In [1]: import numpy as np

In [2]: np.set_printoptions(precision=3, suppress=True, linewidth=140, floatmode="fixed")

In [3]: W0 = np.array([[3, 1, -3, 0, -1],
   ...:     [-1, -2, 3, 2, 1],
   ...:     [1, 1, -9, 0, -3],
   ...:     [-1, 2, -3, 0, -1],
   ...:     [1, 1, 9, 1, 3],
   ...:     [-2, 3, 3, -3, 1],
   ...:     [3, -3, -6, 2, -2],
   ...:     [0, -2, -6, 2, -2]])

In [4]: np.abs(np.diag(np.linalg.qr(W0)[1])) > 1e-9
Out[4]: array([ True,  True,  True,  True, False])

In [5]: print(np.round(W0 @ np.linalg.pinv(W0) @ W0, 3) + 0)
[[ 3.000  1.000 -3.000  0.000 -1.000]
 [-1.000 -2.000  3.000  2.000  1.000]
 [ 1.000  1.000 -9.000  0.000 -3.000]
 [-1.000  2.000 -3.000  0.000 -1.000]
 [ 1.000  1.000  9.000  1.000  3.000]
 [-2.000  3.000  3.000 -3.000  1.000]
 [ 3.000 -3.000 -6.000  2.000 -2.000]
 [ 0.000 -2.000 -6.000  2.000 -2.000]]

In [6]: print(np.unique(W0.round(6), axis=0).shape)
(8, 5)

In [7]: np.allclose(W0[:-1].T @ np.linalg.lstsq(W0[:-1].T, W0[-1])[0], W0[-1])
Out[7]: True

In [8]: round(float(np.trace(np.linalg.pinv(W0) @ W0)), 3)
Out[8]: 4.0

In [9]: A2 = np.array([[-2, -3, -1], [-1, 0, -2], [-3, 1, -3], [-2, 2, -1], [-3, -1, -2]])

In [10]: np.einsum("ik,kj->ji", W0, A2)
Out[10]: 
array([[  5, -12,  33,  12, -41,  -5,  17,  22],
       [-11,   9,  -9,   1,   5,   2,  -9,   0],
       [  6,  -8,  30,   8, -37, -12,  23,  24]])

In [11]: np.einsum("ij->j", W0)
Out[11]: array([  4,   1, -12,   4,  -4])

In [12]: W0 @ A2
Out[12]: 
array([[  5, -11,   6],
       [-12,   9,  -8],
       [ 33,  -9,  30],
       [ 12,   1,   8],
       [-41,   5, -37],
       [ -5,   2, -12],
       [ 17,  -9,  23],
       [ 22,   0,  24]])

In [13]: np.einsum("ik,kj->ij", W0, A2)
Out[13]: 
array([[  5, -11,   6],
       [-12,   9,  -8],
       [ 33,  -9,  30],
       [ 12,   1,   8],
       [-41,   5, -37],
       [ -5,   2, -12],
       [ 17,  -9,  23],
       [ 22,   0,  24]])

In [14]: print(np.einsum("ij,ij->i", W0, W0))
[20 19 92 15 93 32 62 48]

In [15]: np.linalg.matrix_rank(W0 @ A2)
Out[15]: np.int64(3)

In [16]: arr = np.load("w.npy")

In [17]: arr
Out[17]: 
array([[0.250, 0.250, 0.250, 0.000, 0.000, 0.250, 0.000, 0.000, 0.000, 0.000],
       [0.200, 0.200, 0.200, 0.200, 0.000, 0.000, 0.000, 0.200, 0.000, 0.000],
       [0.000, 0.000, 0.400, 0.200, 0.200, 0.200, 0.000, 0.000, 0.000, 0.000],
       [0.000, 0.000, 0.000, 0.667, 0.000, 0.333, 0.000, 0.000, 0.000, 0.000],
       [0.000, 0.000, 0.500, 0.000, 0.500, 0.000, 0.000, 0.000, 0.000, 0.000],
       [0.000, 0.000, 0.000, 0.000, 0.000, 0.333, 0.000, 0.333, 0.333, 0.000],
       [0.000, 0.000, 0.000, 0.500, 0.000, 0.000, 0.500, 0.000, 0.000, 0.000],
       [0.000, 0.000, 0.333, 0.000, 0.000, 0.000, 0.000, 0.333, 0.000, 0.333],
       [0.000, 0.250, 0.000, 0.000, 0.000, 0.000, 0.000, 0.250, 0.500, 0.000],
       [0.000, 0.000, 0.167, 0.167, 0.167, 0.167, 0.167, 0.000, 0.000, 0.167]])

In [18]: rk = np.linalg.matrix_rank(arr)

In [19]: rk
Out[19]: np.int64(9)

In [20]: N = np.linalg.svd(arr)[2][rk:].T

In [21]: N.shape
Out[21]: (10, 1)

In [22]: np.allclose(arr @ N, 0)
Out[22]: True

In [23]: [int(np.linalg.matrix_rank(arr[:, :j + 1])) for j in range(10)]
Out[23]: [1, 2, 3, 4, 5, 6, 7, 8, 9, 9]

In [24]: np.linalg.matrix_rank(arr.T @ arr), np.linalg.matrix_rank(arr @ arr.T)
Out[24]: (np.int64(9), np.int64(9))

In [25]: rng = np.random.default_rng(5793)

In [26]: A2 = arr + rng.integers(-2, 3, (10, 9)) @ rng.integers(-2, 3, (9, 10))

In [27]: A2
Out[27]: 
array([[  7.250,  -1.750,  -5.750,   3.000,  -2.000,   1.250,  -5.000,  -3.000,   7.000,   5.000],
       [  1.200,   2.200,  -0.800,   3.200,  -3.000,  -1.000,  -5.000,   0.200,   1.000,  -4.000],
       [  0.000,  -2.000,  16.400,   3.200,  -1.800,  11.200,  12.000,   8.000,   2.000,   6.000],
       [ -4.000,  -7.000,   2.000,  -0.333,   0.000,   1.333,   6.000,   0.000,   1.000,   8.000],
       [ -7.000,   4.000,  -7.500, -11.000,   3.500,  -8.000, -10.000,  -6.000, -13.000,  -3.000],
       [  1.000,  -1.000,   6.000,   6.000,  -1.000,   1.333,   2.000,   8.333,   6.333,  -3.000],
       [ 12.000,   5.000, -12.000,  -6.500,  -2.000,   2.000,   2.500, -12.000,   0.000,   7.000],
       [  1.000,   3.000,  -7.667,  -6.000,  -3.000,  -1.000,  -3.000,  -7.667,  -7.000,   1.333],
       [ -4.000,   2.250,  -7.000,   2.000,  -6.000,  -2.000,  -6.000, -11.750,  -7.500,  -7.000],
       [  7.000,   2.000,   4.167,  -6.833,   5.167,   8.167,  10.167,   6.000,  -3.000,   6.167]])

In [28]: np.linalg.matrix_rank(A2 - arr, tol=1e-8)
Out[28]: np.int64(9)

In [29]: np.round(np.linalg.svd(A2 - arr, compute_uv=False), 3) + 0
Out[29]: array([43.680, 27.150, 21.824, 13.775, 12.639,  5.678,  3.455,  2.635,  0.201,  0.000])

In [30]: A2 - arr
Out[30]: 
array([[  7.000,  -2.000,  -6.000,   3.000,  -2.000,   1.000,  -5.000,  -3.000,   7.000,   5.000],
       [  1.000,   2.000,  -1.000,   3.000,  -3.000,  -1.000,  -5.000,   0.000,   1.000,  -4.000],
       [  0.000,  -2.000,  16.000,   3.000,  -2.000,  11.000,  12.000,   8.000,   2.000,   6.000],
       [ -4.000,  -7.000,   2.000,  -1.000,   0.000,   1.000,   6.000,   0.000,   1.000,   8.000],
       [ -7.000,   4.000,  -8.000, -11.000,   3.000,  -8.000, -10.000,  -6.000, -13.000,  -3.000],
       [  1.000,  -1.000,   6.000,   6.000,  -1.000,   1.000,   2.000,   8.000,   6.000,  -3.000],
       [ 12.000,   5.000, -12.000,  -7.000,  -2.000,   2.000,   2.000, -12.000,   0.000,   7.000],
       [  1.000,   3.000,  -8.000,  -6.000,  -3.000,  -1.000,  -3.000,  -8.000,  -7.000,   1.000],
       [ -4.000,   2.000,  -7.000,   2.000,  -6.000,  -2.000,  -6.000, -12.000,  -8.000,  -7.000],
       [  7.000,   2.000,   4.000,  -7.000,   5.000,   8.000,  10.000,   6.000,  -3.000,   6.000]])

In [31]: J = np.load("run13.npy")

In [32]: J
Out[32]: 
array([[ 3,  6,  3, -6, -9,  9,  3,  0],
       [ 1,  2,  1, -2, -3,  3,  1,  0],
       [-1, -2, -1,  2,  3, -3, -1,  0],
       [ 3,  6,  3, -6, -9,  9,  3,  0]])

In [33]: t3 = np.stack([arr, 4 * arr, arr[::-1]])

In [34]: print(np.linalg.matrix_rank(t3.reshape(3, -1)))
2

In [35]: np.linalg.norm(t3, axis=(1, 2))
Out[35]: array([1.869, 7.477, 1.869])

In [36]: np.linalg.matrix_rank(t3)
Out[36]: array([9, 9, 9])

In [37]: X = np.load("out6.npy")

In [38]: X
Out[38]: 
array([[0, 0, 0, 0, 0, 0, 1, 0, 0, 0, 1, 1, 1],
       [0, 0, 0, 0, 0, 0, 0, 0, 0, 0, 0, 1, 0],
       [0, 0, 0, 0, 0, 0, 0, 0, 0, 0, 1, 0, 0],
       [0, 0, 0, 0, 0, 0, 0, 0, 0, 0, 0, 0, 0],
       [0, 0, 0, 0, 0, 0, 0, 1, 0, 1, 0, 0, 0],
       [0, 0, 0, 0, 0, 0, 0, 0, 0, 0, 0, 0, 0],
       [1, 0, 0, 0, 0, 0, 0, 0, 0, 1, 1, 0, 1],
       [0, 0, 0, 0, 1, 0, 0, 0, 1, 0, 0, 0, 0],
       [0, 0, 0, 0, 0, 0, 0, 1, 0, 0, 0, 0, 1],
       [0, 0, 0, 0, 1, 0, 1, 0, 0, 0, 0, 0, 0],
       [1, 0, 1, 0, 0, 0, 1, 0, 0, 0, 0, 0, 0],
       [1, 1, 0, 0, 0, 0, 0, 0, 0, 0, 0, 0, 0],
       [1, 0, 0, 0, 0, 0, 1, 0, 1, 0, 0, 0, 0]])

In [39]: idx = rng.permutation(13)

In [40]: idx
Out[40]: array([12,  6,  4,  0,  5,  7,  1, 10,  2,  8,  9, 11,  3])

In [41]: A2 = X[idx][:, idx]

In [42]: np.allclose(A2, X)
Out[42]: False

In [43]: r0, r1 = J[1], J[0]

In [44]: r0 @ r1
Out[44]: np.int64(87)

In [45]: p = (r0 @ r1) / (r0 @ r0) * r0

In [46]: p
Out[46]: array([ 3.000,  6.000,  3.000, -6.000, -9.000,  9.000,  3.000,  0.000])

In [47]: round(float(np.linalg.norm(r0 + r1) ** 2 + np.linalg.norm(r0 - r1) ** 2), 3)
Out[47]: 580.0

In [48]: r1 - p
Out[48]: array([0.000, 0.000, 0.000, 0.000, 0.000, 0.000, 0.000, 0.000])

In [49]: np.linalg.lstsq(X[:-1].T, X[-1])[2]
Out[49]: np.int32(10)

In [50]: print(np.allclose(X[:-1].T @ np.linalg.lstsq(X[:-1].T, X[-1])[0], X[-1]))
False

In [51]: round(float(np.trace(np.linalg.pinv(X) @ X)), 3)
Out[51]: 11.0

In [52]: round(np.linalg.det(X), 3)
Out[52]: np.float64(0.0)

In [53]: np.flatnonzero(np.linalg.matrix_power((X != 0) + (X.T != 0) + np.eye(13), 13)[5])
Out[53]: array([5])

In [54]: data = np.loadtxt("test2.csv", delimiter=",")

In [55]: data
Out[55]: 
array([[ 2.000,  0.000,  0.000,  0.000,  0.000,  0.000,  0.000,  0.000,  0.000,  0.000,  0.000],
       [ 0.000, -2.000,  0.000,  0.000,  0.000,  0.000,  0.000,  0.000,  0.000,  0.000,  0.000],
       [ 0.000,  0.000,  0.000,  0.000,  0.000,  0.000,  0.000,  0.000,  0.000,  0.000,  0.000],
       [ 0.000,  0.000,  0.000, -2.000,  0.000,  0.000,  0.000,  0.000,  0.000,  0.000,  0.000],
       [ 0.000,  0.000,  0.000,  0.000,  0.000,  0.000,  0.000,  0.000,  0.000,  0.000,  0.000],
       [ 0.000,  0.000,  0.000,  0.000,  0.000, -2.000,  0.000,  0.000,  0.000,  0.000,  0.000],
       [ 0.000,  0.000,  0.000,  0.000,  0.000,  0.000,  1.000,  0.000,  0.000,  0.000,  0.000],
       [ 0.000,  0.000,  0.000,  0.000,  0.000,  0.000,  0.000, -1.000,  0.000,  0.000,  0.000],
       [ 0.000,  0.000,  0.000,  0.000,  0.000,  0.000,  0.000,  0.000,  2.000,  0.000,  0.000],
       [ 0.000,  0.000,  0.000,  0.000,  0.000,  0.000,  0.000,  0.000,  0.000, -2.000,  0.000],
       [ 0.000,  0.000,  0.000,  0.000,  0.000,  0.000,  0.000,  0.000,  0.000,  0.000,  2.000]])

In [56]: idx = rng.permutation(11)

In [57]: idx
Out[57]: array([ 1, 10,  2,  5,  3,  9,  4,  6,  0,  7,  8])

In [58]: A2 = data[idx][:, idx]

In [59]: np.sort(np.abs(np.linalg.eigvals(A2)))
Out[59]: array([0.000, 0.000, 1.000, 1.000, 2.000, 2.000, 2.000, 2.000, 2.000, 2.000, 2.000])

In [60]: np.diag(A2)
Out[60]: array([-2.000,  2.000,  0.000, -2.000, -2.000, -2.000,  0.000,  1.000,  2.000, -1.000,  2.000])

In [61]: np.allclose(A2, data)
Out[61]: False

In [62]: U, s, vt = np.linalg.svd(data)

In [63]: np.argmax(s[:-1] / (s[1:] + 1e-6)) + 1
Out[63]: np.int64(9)

In [64]: A2 = U[:, :9] @ np.diag(s[:9]) @ vt[:9]

In [65]: np.round(np.linalg.norm(data - A2, 2), 3), s[9]
Out[65]: (np.float64(0.0), np.float64(0.0))

In [66]: np.linalg.matrix_rank(data, rtol=0.05)
Out[66]: np.int64(9)

In [67]: U, s, vt = np.linalg.svd(data)

In [68]: V = vt[:(s > 1e-8).sum()]

In [69]: vec = data[5] + -3 * data[2] + rng.integers(2) * np.eye(11)[1]

In [70]: vec
Out[70]: array([ 0.000,  1.000,  0.000,  0.000,  0.000, -2.000,  0.000,  0.000,  0.000,  0.000,  0.000])

In [71]: np.diag(V.T @ V)
Out[71]: array([1.000, 1.000, 0.000, 1.000, 0.000, 1.000, 1.000, 1.000, 1.000, 1.000, 1.000])

In [72]: np.linalg.matrix_rank(np.vstack([data, vec]))
Out[72]: np.int64(9)

In [73]: W1 = np.array([[2, 2],
    ...:     [1, 2],
    ...:     [3, -2],
    ...:     [-2, 0],
    ...:     [1, 0],
    ...:     [-3, -1],
    ...:     [3, -2],
    ...:     [-1, -2],
    ...:     [3, 2],
    ...:     [0, 0],
    ...:     [3, -3]])

In [74]: beta = np.array([0, 5])

In [75]: H = np.maximum(data @ W1 + beta, 0)

In [76]: (H > 0).mean(axis=0)
Out[76]: array([0.636, 0.909])

In [77]: (H > 0).astype(int)
Out[77]: 
array([[1, 1],
       [0, 1],
       [0, 1],
       [1, 1],
       [0, 1],
       [1, 1],
       [1, 1],
       [1, 1],
       [1, 1],
       [0, 1],
       [1, 0]])

In [78]: H
Out[78]: 
array([[4.000, 9.000],
       [0.000, 1.000],
       [0.000, 5.000],
       [4.000, 5.000],
       [0.000, 5.000],
       [6.000, 7.000],
       [3.000, 3.000],
       [1.000, 7.000],
       [6.000, 9.000],
       [0.000, 5.000],
       [6.000, 0.000]])

In [79]: C = np.array([[6, -6], [-8, -7]])

In [80]: print((H @ C).round(6).argmax(axis=1))
[0 1 1 0 1 0 0 0 0 1 0]

In [81]: A = np.load("arr.npy")

In [82]: A
Out[82]: 
array([[-0.700,  0.000,  2.000, -2.000,  1.000,  2.000,  0.000, -2.000, -1.000, -2.000, -2.000,  0.000, -1.000, -2.000],
       [ 0.000,  0.300, -1.000, -1.000,  0.000, -2.000,  0.000,  2.000,  1.000, -2.000,  1.000, -1.000,  2.000,  0.000],
       [ 0.000,  0.000,  2.300,  1.000, -1.000,  1.000, -2.000,  2.000, -2.000, -1.000,  0.000, -2.000, -1.000, -1.000],
       [-1.000,  2.000, -1.000,  0.300, -1.000,  0.000,  1.000,  1.000,  2.000, -1.000, -1.000, -1.000, -1.000,  0.000],
       [ 0.000, -2.000, -1.000,  0.000,  2.300, -1.000,  1.000,  1.000,  0.000, -1.000,  2.000,  2.000, -2.000, -2.000],
       [ 1.000, -1.000, -1.000,  1.000,  2.000,  2.300,  1.000,  1.000,  1.000, -2.000,  0.000, -2.000,  1.000,  1.000],
       [ 0.000, -1.000,  0.000,  0.000,  0.000, -2.000,  0.300, -1.000,  0.000,  2.000,  2.000,  2.000,  0.000, -1.000],
       [ 1.000,  0.000,  0.000,  2.000,  0.000, -2.000,  1.000,  2.300, -1.000,  1.000,  2.000,  1.000,  2.000, -2.000],
       [ 0.000, -2.000,  2.000, -2.000, -2.000,  0.000,  1.000,  0.000,  1.300,  2.000, -2.000, -1.000, -1.000, -2.000],
       [-1.000,  0.000, -1.000,  0.000,  0.000,  2.000, -2.000,  2.000,  2.000, -1.700,  0.000, -1.000,  0.000,  0.000],
       [ 2.000,  1.000, -2.000,  1.000, -1.000, -2.000, -1.000,  1.000,  1.000, -1.000,  0.300, -2.000, -1.000,  1.000],
       [ 0.000,  2.000,  0.000,  1.000,  1.000, -1.000,  2.000, -2.000, -1.000,  2.000, -1.000,  0.300,  1.000, -1.000],
       [ 0.000,  1.000,  1.000, -2.000, -1.000,  1.000,  1.000,  0.000, -1.000,  0.000, -2.000,  2.000,  2.300,  0.000],
       [-1.000,  0.000,  2.000, -2.000,  1.000,  2.000,  0.000, -2.000, -1.000, -2.000, -2.000,  0.000, -1.000, -1.700]])

In [83]: ang = np.radians(180)

In [84]: R = np.eye(14)

In [85]: R[5, 5] = R[9, 9] = np.cos(ang)

In [86]: R[5, 9], R[9, 5] = -np.sin(ang), np.sin(ang)

In [87]: A2 = A @ R.T

In [88]: np.abs(A2 - A).max(axis=0)
Out[88]: array([0.000, 0.000, 0.000, 0.000, 0.000, 4.600, 0.000, 0.000, 0.000, 4.000, 0.000, 0.000, 0.000, 0.000])

In [89]: np.allclose(A @ A.T, A2 @ A2.T)
Out[89]: True

In [90]: U, s, vt = np.linalg.svd(A)

In [91]: print(np.argmax(s[:-1] / (s[1:] + 1e-6)) + 1)
13

In [92]: A2 = U[:, :13] @ np.diag(s[:13]) @ vt[:13]

In [93]: print(np.linalg.matrix_rank(A, rtol=0.05))
12

In [94]: print(np.round(np.trace(np.linalg.pinv(J) @ J), 3))
1.0
